% ipython --no-banner

In [1]: import numpy as np

In [2]: import numpy.linalg as la

In [3]: np.set_printoptions(suppress=True, linewidth=160)

In [4]: K = np.loadtxt("test3.csv", delimiter=",")

In [5]: K
Out[5]: 
array([[0., 0., 0., 0., 0., 1., 0., 0., 0., 0., 1., 0.],
       [0., 0., 0., 0., 0., 1., 0., 0., 0., 0., 0., 1.],
       [0., 0., 0., 1., 0., 1., 0., 0., 1., 0., 0., 0.],
       [0., 0., 1., 0., 0., 0., 0., 1., 0., 0., 1., 0.],
       [0., 0., 0., 0., 0., 0., 0., 0., 1., 0., 0., 0.],
       [1., 1., 1., 0., 0., 0., 0., 0., 0., 0., 1., 0.],
       [0., 0., 0., 0., 0., 0., 0., 1., 0., 0., 0., 0.],
       [0., 0., 0., 1., 0., 0., 1., 0., 0., 0., 0., 0.],
       [0., 0., 1., 0., 1., 0., 0., 0., 0., 0., 0., 0.],
       [0., 0., 0., 0., 0., 0., 0., 0., 0., 0., 0., 0.],
       [1., 0., 0., 1., 0., 1., 0., 0., 0., 0., 0., 0.],
       [0., 1., 0., 0., 0., 0., 0., 0., 0., 0., 0., 0.]])

In [6]: rng = np.random.default_rng(9012)

In [7]: idx = rng.permutation(12)

In [8]: idx
Out[8]: array([ 7,  6,  1,  0,  9,  4, 10, 11,  8,  5,  2,  3])

In [9]: Y = K[idx][:, idx]

In [10]: np.round(np.sort(np.abs(la.eigvals(Y))), 2) + 0
Out[10]: array([0.  , 0.  , 0.38, 0.7 , 1.  , 1.  , 1.27, 1.31, 1.53, 1.58, 2.4 , 2.73])

In [11]: round(la.det(Y), 2), np.round(la.det(K[idx]), 2)
Out[11]: (np.float64(0.0), np.float64(0.0))

In [12]: np.allclose(Y, K)
Out[12]: False

In [13]: Y
Out[13]: 
array([[0., 1., 0., 0., 0., 0., 0., 0., 0., 0., 0., 1.],
       [1., 0., 0., 0., 0., 0., 0., 0., 0., 0., 0., 0.],
       [0., 0., 0., 0., 0., 0., 0., 1., 0., 1., 0., 0.],
       [0., 0., 0., 0., 0., 0., 1., 0., 0., 1., 0., 0.],
       [0., 0., 0., 0., 0., 0., 0., 0., 0., 0., 0., 0.],
       [0., 0., 0., 0., 0., 0., 0., 0., 1., 0., 0., 0.],
       [0., 0., 0., 1., 0., 0., 0., 0., 0., 1., 0., 1.],
       [0., 0., 1., 0., 0., 0., 0., 0., 0., 0., 0., 0.],
       [0., 0., 0., 0., 0., 1., 0., 0., 0., 0., 1., 0.],
       [0., 0., 1., 1., 0., 0., 1., 0., 0., 0., 1., 0.],
       [0., 0., 0., 0., 0., 0., 0., 0., 1., 1., 0., 1.],
       [1., 0., 0., 0., 0., 0., 1., 0., 0., 0., 1., 0.]])

In [14]: rank = la.matrix_rank(K)

In [15]: rank
Out[15]: np.int64(10)

In [16]: ns = la.svd(K)[2][rank:].T

In [17]: [int(la.matrix_rank(K[:, :j + 1])) for j in range(12)]
Out[17]: [1, 2, 3, 4, 5, 6, 7, 8, 9, 9, 10, 10]

In [18]: np.allclose(K @ ns, 0)
Out[18]: True

In [19]: ns.shape
Out[19]: (12, 2)

In [20]: la.matrix_rank(K.T @ K), la.matrix_rank(K @ K.T)
Out[20]: (np.int64(10), np.int64(10))
